% python3 -q
>>> import numpy as np
>>> np.set_printoptions(precision=2, suppress=True, linewidth=200)
>>> def rnd(a):
...     return np.round(a, 2) + 0
... 
>>> A = np.load("dump.npy")
>>> A
array([[ -0.1,   0. ,  32. ,   1.6,  -0.9,   0.4,  -0.1],
       [  0.7,   1.3,   4. ,   1. ,  -0.8,   0.2,   0.8],
       [ -0.3,   0.9,  18. ,  -0.5,  -1.2,   0.5,   0.5],
       [  0.9,   1.5,   6. ,  -2.8,   0.7,  -1.1,   2.1],
       [  0.8,  -1.2,   8. ,  -1.1,   0.2,  -1. ,  -0.5],
       [  0.2,  -2. ,  46. ,  -0.1,   0. ,   0.4,   0. ],
       [ -0.6,   0.4,  16. ,  -1.3,  -0.9,   0.6,   0. ],
       [  1.2,  -0.9, -22. ,   1.8,   1.2,  -1.1,  -1.5],
       [  0. ,  -0.2,  -6. ,  -0.3,   0.3,   0.6,   0.9],
       [ -0.9,  -1.1, -20. ,   0.4,   0.6,  -0.3,  -1. ],
       [ -0.2,  -1.1, -12. ,   0. ,  -0.4,   1.6,  -0.7],
       [  1.7,  -0.6, -24. ,  -0.7,  -0.6,   0.8,   0. ]])
>>> # column 2 is much longer than the rest
>>> x0 = np.array([2, 2, 2, -2, 2, -2, 2])
>>> y = A @ x0
>>> rnd(np.linalg.lstsq(A, y)[0])
array([ 2.,  2.,  2., -2.,  2., -2.,  2.])
>>> rnd(np.linalg.pinv(A) @ A)
array([[1., 0., 0., 0., 0., 0., 0.],
       [0., 1., 0., 0., 0., 0., 0.],
       [0., 0., 1., 0., 0., 0., 0.],
       [0., 0., 0., 1., 0., 0., 0.],
       [0., 0., 0., 0., 1., 0., 0.],
       [0., 0., 0., 0., 0., 1., 0.],
       [0., 0., 0., 0., 0., 0., 1.]])
>>> rnd(np.linalg.solve(A.T @ A, A.T @ y))
array([ 2.,  2.,  2., -2.,  2., -2.,  2.])
>>> rng = np.random.default_rng(31608)
>>> y = y + 0.1 * rng.normal(size=12)
>>> rnd(y)
array([ 57.73,   9.58,  35.83,  30.12,  18.67,  87.92,  31.13, -45.42, -10.59, -45.02, -32.03, -47.21])
>>> beta, *_ = np.linalg.lstsq(A, y)
>>> beta.round()
array([ 2.,  2.,  2., -2.,  2., -2.,  2.])
>>> rnd(beta)
array([ 1.99,  1.99,  2.  , -1.98,  2.05, -1.95,  2.03])
>>> t3 = np.stack([A, 3 * A, A[::-1]])
>>> np.linalg.matrix_rank(t3.reshape(3, -1))
np.int64(2)
>>> t3.shape
(3, 12, 7)
>>> data = np.loadtxt("test11.csv", delimiter=",")
>>> data
array([[-2.,  0.,  0.,  0.,  0.,  0.,  0.,  0.,  0.,  0.],
       [-1., -3.,  0.,  0.,  0.,  0.,  0.,  0.,  0.,  0.],
       [-3., -2., -1.,  0.,  0.,  0.,  0.,  0.,  0.,  0.],
       [-2.,  2., -2.,  0.,  0.,  0.,  0.,  0.,  0.,  0.],
       [ 3.,  2.,  1.,  2.,  2.,  0.,  0.,  0.,  0.,  0.],
       [ 3.,  0.,  0.,  1.,  2.,  0.,  0.,  0.,  0.,  0.],
       [ 3., -1., -1.,  1.,  1., -1., -2.,  0.,  0.,  0.],
       [ 2.,  0.,  0.,  3., -3.,  0.,  2.,  3.,  0.,  0.],
       [ 0.,  2., -2.,  3., -3., -1.,  1., -3.,  3.,  0.],
       [ 3.,  1.,  1., -3., -2., -3., -3.,  1., -3., -1.]])
>>> rnd(np.linalg.norm(A[4] - A[9]))
np.float64(28.11)
>>> A[4] @ A[9]
np.float64(-158.92)
>>> Uu, sig, Vt = np.linalg.svd(data)
>>> V = Vt[:(sig > 1e-8).sum()]
>>> x0 = data[5] + 3 * data[6] + rng.integers(2) * np.eye(10)[7]
>>> x0
array([12., -3., -3.,  4.,  5., -3., -6.,  1.,  0.,  0.])
>>> rnd(np.diag(V.T @ V))
array([1.  , 1.  , 1.  , 1.  , 1.  , 0.94, 0.98, 0.99, 0.96, 0.13])
>>> rnd(V.T @ V)
array([[ 1.  ,  0.  ,  0.  ,  0.  ,  0.  ,  0.  ,  0.  ,  0.  ,  0.  ,  0.  ],
       [ 0.  ,  1.  ,  0.  ,  0.  ,  0.  ,  0.  ,  0.  ,  0.  ,  0.  ,  0.  ],
       [ 0.  ,  0.  ,  1.  ,  0.  ,  0.  ,  0.  ,  0.  ,  0.  ,  0.  ,  0.  ],
       [ 0.  ,  0.  ,  0.  ,  1.  ,  0.  ,  0.  ,  0.  ,  0.  ,  0.  ,  0.  ],
       [ 0.  ,  0.  ,  0.  ,  0.  ,  1.  ,  0.  ,  0.  ,  0.  ,  0.  ,  0.  ],
       [ 0.  ,  0.  ,  0.  ,  0.  ,  0.  ,  0.94,  0.03, -0.02, -0.05,  0.24],
       [ 0.  ,  0.  ,  0.  ,  0.  ,  0.  ,  0.03,  0.98,  0.01,  0.03, -0.12],
       [ 0.  ,  0.  ,  0.  ,  0.  ,  0.  , -0.02,  0.01,  0.99, -0.02,  0.08],
       [ 0.  ,  0.  ,  0.  ,  0.  ,  0.  , -0.05,  0.03, -0.02,  0.96,  0.2 ],
       [ 0.  ,  0.  ,  0.  ,  0.  ,  0.  ,  0.24, -0.12,  0.08,  0.2 ,  0.13]])
>>> np.allclose(V.T @ V @ x0, x0)
False
>>> Y = np.array([[-3, -3],
...     [2, -1],
...     [3, 2],
...     [-1, 0],
...     [-3, 1],
...     [2, 1],
...     [-2, -2],
...     [1, -2],
...     [1, 0],
...     [1, -3]])
>>> Y.T @ data.T
array([[  6.,  -3.,   2.,   4., -10., -16., -16.,  -1.,   0.,   2.],
       [  6.,   6.,   9.,   0.,  -7.,  -7.,  -6., -19.,  -6.,  -6.]])
>>> np.vstack([data, Y.T]).shape
(12, 10)
>>> np.einsum("ik,kj->ij", data, Y)
array([[  6.,   6.],
       [ -3.,   6.],
       [  2.,   9.],
       [  4.,   0.],
       [-10.,  -7.],
       [-16.,  -7.],
       [-16.,  -6.],
       [ -1., -19.],
       [  0.,  -6.],
       [  2.,  -6.]])
>>> Z = 5 * np.array([[0.6, -1.1, 1.0, -0.8, 2.1, -1.0, 0.0, 1.0, -0.4],
...     [1.4, -0.8, 0.5, 1.0, 0.7, -0.9, 0.5, 0.2, 0.6]])
>>> z = rng.integers(0, 2, 12)
>>> J = Z[z] + rng.normal(size=(12, 9))
>>> rnd(J)
array([[ 5.31, -3.89,  2.61,  4.18,  2.63, -3.63,  2.29,  1.43,  3.42],
       [ 5.59, -3.69,  3.39,  4.45,  4.95, -6.13,  2.2 ,  1.61,  3.23],
       [ 8.  , -4.07,  1.67,  4.47,  4.87, -3.77,  1.28, -0.05,  2.64],
       [ 6.91, -5.7 ,  3.23,  4.65,  3.86, -4.48,  2.78,  1.02,  2.86],
       [ 2.05, -4.75,  5.22, -6.67, 13.  , -4.92,  1.76,  4.87, -1.49],
       [ 6.84, -3.43,  1.37,  6.46,  3.52, -4.4 ,  1.75, -0.26,  2.97],
       [ 4.74, -5.57,  5.1 , -3.91, 10.21, -5.52,  0.52,  5.59, -2.35],
       [ 2.73, -5.21,  4.36, -3.46,  9.98, -7.3 , -0.54,  6.83, -3.13],
       [ 6.78, -4.21,  3.92,  3.3 ,  2.92, -6.19,  3.93,  0.53,  2.29],
       [ 5.29, -2.19,  0.48,  4.02,  3.77, -3.23,  2.04, -0.24,  3.29],
       [ 4.41, -6.49,  4.84, -4.71, 11.54, -4.87, -2.12,  4.65, -1.25],
       [ 7.31, -3.05,  3.68,  5.98,  4.56, -3.48,  3.42,  1.42,  2.96]])
>>> Y = np.c_[J[:, :6] @ np.array([[2, 1, 3, 1, 1, 2],
...     [0, 1, 1, 1, 0, 2],
...     [1, 1, 1, 3, 0, 1],
...     [0, 2, 1, 1, 2, 3],
...     [1, 2, 0, 3, 2, 0],
...     [3, 2, 1, 2, 0, 3]]), np.array([-5, -1, -5, -2, -5, -2, 4, -4, -3, 0, 1, -1])]
>>> rnd(Y)
array([[  4.96,  10.38,  15.19,  14.04,  18.92,   7.09,  -5.  ],
       [  1.14,  11.84,  14.8 ,  19.12,  24.41,   2.16,  -1.  ],
       [ 11.22,  16.74,  22.29,  20.48,  26.69,  11.62,  -5.  ],
       [  7.48,  12.52,  18.44,  18.19,  23.93,   6.18,  -2.  ],
       [  7.56,   5.34,  -4.98,  35.44,  14.71, -34.96,  -5.  ],
       [  5.36,  15.93,  20.52,  15.72,  26.8 ,  14.36,  -2.  ],
       [  8.22,   5.82,   4.3 ,  30.14,  17.33, -24.88,   4.  ],
       [ -2.11,   0.31,  -3.43,  22.47,  15.77, -32.9 ,  -4.  ],
       [  1.8 ,   6.52,  17.14,  13.97,  19.2 ,   0.35,  -3.  ],
       [  5.16,  12.73,  14.97,  13.44,  20.89,   9.08,   0.  ],
       [ 10.58,   6.66,   1.99,  32.59,  18.06, -28.08,   1.  ],
       [ 12.42,  22.07,  25.06,  28.  ,  28.4 ,  19.71,  -1.  ]])
>>> rnd(np.linalg.norm(Y - J @ np.linalg.lstsq(J, Y)[0], axis=0))
array([0.  , 0.  , 0.  , 0.  , 0.  , 0.  , 7.94])
>>> np.linalg.matrix_rank(Y)
np.int64(7)
>>> rnd(np.linalg.lstsq(J, Y[:, 0])[0])
array([2., 0., 1., 0., 1., 3., 0., 0., 0.])
>>> rnd(np.linalg.norm(np.linalg.qr(J)[0].T @ Y, axis=0) ** 2 / ((Y ** 2).sum(axis=0) + 1e-12))
array([1. , 1. , 1. , 1. , 1. , 1. , 0.5])
>>> mat = np.load("block3.npy")
>>> mat
array([[ 3.02,  3.  , -2.  ,  1.  , -1.  ,  3.  , -2.  ,  0.  , -1.  ,  2.  , -3.  ,  1.  , -2.  ],
       [ 1.  , -1.98, -1.  ,  0.  , -2.  , -1.  ,  2.  ,  0.  ,  3.  ,  0.  , -3.  , -3.  ,  0.  ],
       [-1.  , -1.  ,  0.02,  3.  , -3.  , -3.  , -3.  ,  2.  ,  3.  , -1.  , -2.  ,  1.  ,  3.  ],
       [ 0.  , -3.  ,  2.  ,  1.02,  2.  ,  3.  ,  1.  ,  0.  , -2.  , -3.  , -1.  , -1.  , -1.  ],
       [-2.  ,  2.  ,  1.  ,  0.  ,  3.02, -1.  , -3.  , -1.  , -2.  ,  3.  , -3.  , -3.  , -3.  ],
       [ 2.  , -3.  ,  0.  ,  1.  ,  0.  , -1.98,  2.  ,  1.  , -3.  , -1.  ,  1.  , -1.  ,  3.  ],
       [ 2.  ,  2.  , -3.  ,  3.  , -3.  ,  2.  , -1.98, -3.  , -1.  ,  2.  , -2.  ,  2.  , -3.  ],
       [ 2.  ,  0.  ,  1.  ,  2.  , -1.  ,  1.  ,  3.  ,  3.02, -2.  , -3.  , -3.  , -2.  , -1.  ],
       [ 0.  ,  0.  , -1.  , -3.  , -2.  ,  3.  , -1.  ,  3.  ,  3.02,  0.  , -3.  ,  2.  ,  3.  ],
       [ 1.  ,  0.  ,  0.  ,  3.  , -2.  ,  2.  ,  1.  , -1.  , -2.  ,  3.02,  2.  ,  0.  ,  1.  ],
       [ 2.  ,  1.  ,  1.  , -3.  ,  1.  ,  3.  , -2.  ,  2.  ,  0.  , -3.  , -1.98, -2.  , -3.  ],
       [ 3.  , -3.  , -2.  , -1.  , -1.  ,  2.  , -3.  ,  1.  ,  3.  ,  3.  ,  0.  ,  2.02, -3.  ],
       [ 3.  ,  3.  , -2.  ,  1.  , -1.  ,  3.  , -2.  ,  0.  , -1.  ,  2.  , -3.  ,  1.  , -1.98]])
>>> np.allclose(mat, mat.T)
False
>>> rnd(np.abs(np.linalg.eigvals(mat)).max())
np.float64(8.04)
>>> rnd(np.trace(mat))
np.float64(8.26)
>>> z = rng.permutation(13)
>>> z
array([11,  6, 12,  1,  5,  3,  4,  8, 10,  7,  9,  2,  0])
>>> Y = mat[z][:, z]
>>> np.allclose(Y, mat)
False
>>> np.diag(Y)
array([ 2.02, -1.98, -1.98, -1.98, -1.98,  1.02,  3.02,  3.02, -1.98,  3.02,  3.02,  0.02,  3.02])
>>> np.trace(Y)
np.float64(8.26)
>>> Uu, sig, Vt = np.linalg.svd(mat)
>>> np.argmax(sig[:-1] / (sig[1:] + 1e-6)) + 1
np.int64(12)
>>> Y = Uu[:, :12] @ np.diag(sig[:12]) @ Vt[:12]
>>> rnd(np.linalg.norm(mat - Y, 2)), rnd(sig[12])
(np.float64(0.0), np.float64(0.0))
>>> rnd(np.abs(mat - Y).max())
np.float64(0.0)
>>> rnd(np.linalg.norm(mat - Y) / np.linalg.norm(mat))
np.float64(0.0)
>>> M = np.loadtxt("x.csv", delimiter=",")
>>> M
array([[ 0.23,  5.81,  1.23,  8.76, 12.62,  6.1 , -0.41, 10.18,  6.23, -0.61],
       [-1.04,  4.83, -1.17, 10.45, 10.27,  4.85,  1.21, 11.47,  3.58, -0.06],
       [-0.98,  4.91,  0.72,  8.54,  7.74,  4.83,  0.02,  8.73,  4.65,  0.17],
       [ 0.03,  4.63, -2.12, 10.62,  9.81,  5.54,  1.48, 10.8 ,  5.4 , -0.56],
       [ 0.29,  3.87, -0.18, 10.04,  8.68,  5.84,  0.33, 10.34,  4.6 ,  0.41],
       [-0.42,  5.68, -0.08, 11.06,  8.01,  6.3 , -0.06,  9.17,  6.94, -0.15],
       [-0.57,  5.39,  0.57,  9.75, 10.44,  4.26,  0.04,  7.13,  4.73,  1.03],
       [-0.34,  5.13, -0.66,  9.31, 10.01,  5.99, -1.26,  9.79,  5.28,  1.29],
       [ 1.49,  3.61,  0.08, 10.17, 11.66,  3.  , -1.33, 10.16,  5.95, -1.  ],
       [ 0.8 ,  5.5 ,  0.09,  9.76,  9.82,  5.19, -0.26, 11.38,  5.41,  1.51],
       [-1.48,  7.71,  1.64, 10.4 ,  9.59,  3.49, -0.17, 10.3 ,  6.42,  0.72],
       [-1.56,  4.71, -1.41,  8.46, 10.05,  3.53, -0.33,  8.86,  4.4 ,  1.07],
       [-0.82,  5.09,  0.14, 11.57,  9.59,  3.97, -0.61,  9.3 ,  3.75, -0.85],
       [-0.74,  5.02,  3.47, 11.25,  8.9 ,  5.96, -0.82,  8.27,  3.81, -0.08],
       [ 0.81,  6.84,  1.17,  8.61,  8.49,  5.68,  0.13,  9.77,  5.29, -0.82],
       [ 0.63,  5.28,  1.18,  9.94,  7.77,  5.1 , -0.06, 11.21,  6.44, -0.09]])
>>> rnd(np.linalg.norm(M, "nuc"))
np.float64(110.41)
>>> rnd(np.linalg.norm(M, 1)), rnd(np.linalg.norm(M, np.inf))
(np.float64(158.69), np.float64(52.18))
>>> rnd(np.linalg.norm(M[3], 1)), rnd(np.linalg.norm(M[3], np.inf))
(np.float64(50.99), np.float64(10.8))
>>> rnd(np.linalg.norm(M, axis=0))
array([ 3.54, 21.35,  5.31, 39.85, 38.71, 20.32,  2.93, 39.48, 21.1 ,  3.16])
>>> rnd(M[3] @ M[6])
np.float64(355.32)
>>> Y = np.array([[-3, 1, 3],
...     [-5, 5, -1],
...     [-4, 4, 4],
...     [5, 5, 2],
...     [-3, -3, -1],
...     [-5, -5, 1],
...     [-1, 4, 0],
...     [-4, -1, -2],
...     [-3, -4, 1],
...     [-2, -1, 3]])
>>> np.linalg.matrix_rank(np.vstack([M, Y.T]))
np.int64(10)
>>> np.linalg.matrix_rank(M @ Y)
np.int64(3)
>>> W0 = np.loadtxt("a.csv", delimiter=",")
>>> W0
array([[-4.,  0.,  0.,  0.,  0.,  0.,  0.,  0.,  0.,  0.,  0.,  0.,  0.,  0.],
       [ 0., -5.,  0.,  0.,  0.,  0.,  0.,  0.,  0.,  0.,  0.,  0.,  0.,  0.],
       [ 4.,  4.,  3.,  0.,  0.,  0.,  0.,  0.,  0.,  0.,  0.,  0.,  0.,  0.],
       [-1., -4., -2.,  2.,  0.,  0.,  0.,  0.,  0.,  0.,  0.,  0.,  0.,  0.],
       [-4.,  1., -1.,  0.,  0.,  0.,  0.,  0.,  0.,  0.,  0.,  0.,  0.,  0.],
       [-3.,  4., -4., -2., -5.,  0.,  0.,  0.,  0.,  0.,  0.,  0.,  0.,  0.],
       [-3.,  2., -2., -5., -1., -5.,  5.,  0.,  0.,  0.,  0.,  0.,  0.,  0.],
       [ 2.,  4.,  2., -5.,  1.,  1., -1.,  3.,  0.,  0.,  0.,  0.,  0.,  0.],
       [ 3.,  5.,  4.,  3.,  3., -4., -4., -2., -2.,  0.,  0.,  0.,  0.,  0.],
       [ 4., -2., -3., -2.,  4.,  2.,  4., -4., -5.,  2.,  0.,  0.,  0.,  0.],
       [-2.,  5., -4., -1., -1.,  4.,  2.,  2.,  3.,  3.,  0.,  0.,  0.,  0.],
       [-5., -2.,  3.,  2., -1.,  2., -1.,  2.,  4.,  0., -5.,  2.,  0.,  0.],
       [-3., -2.,  1., -5.,  2., -5., -1.,  1.,  0., -2.,  4.,  4.,  5.,  0.],
       [-3.,  3.,  4.,  0.,  4., -1.,  2.,  2.,  5.,  1.,  1., -3.,  0., -5.]])
>>> # looks like rank 13
>>> rnd(np.sort(np.linalg.eigvals(W0)))
array([-5., -5., -4., -2.,  0.,  0.,  0.,  2.,  2.,  2.,  3.,  3.,  5.,  5.])
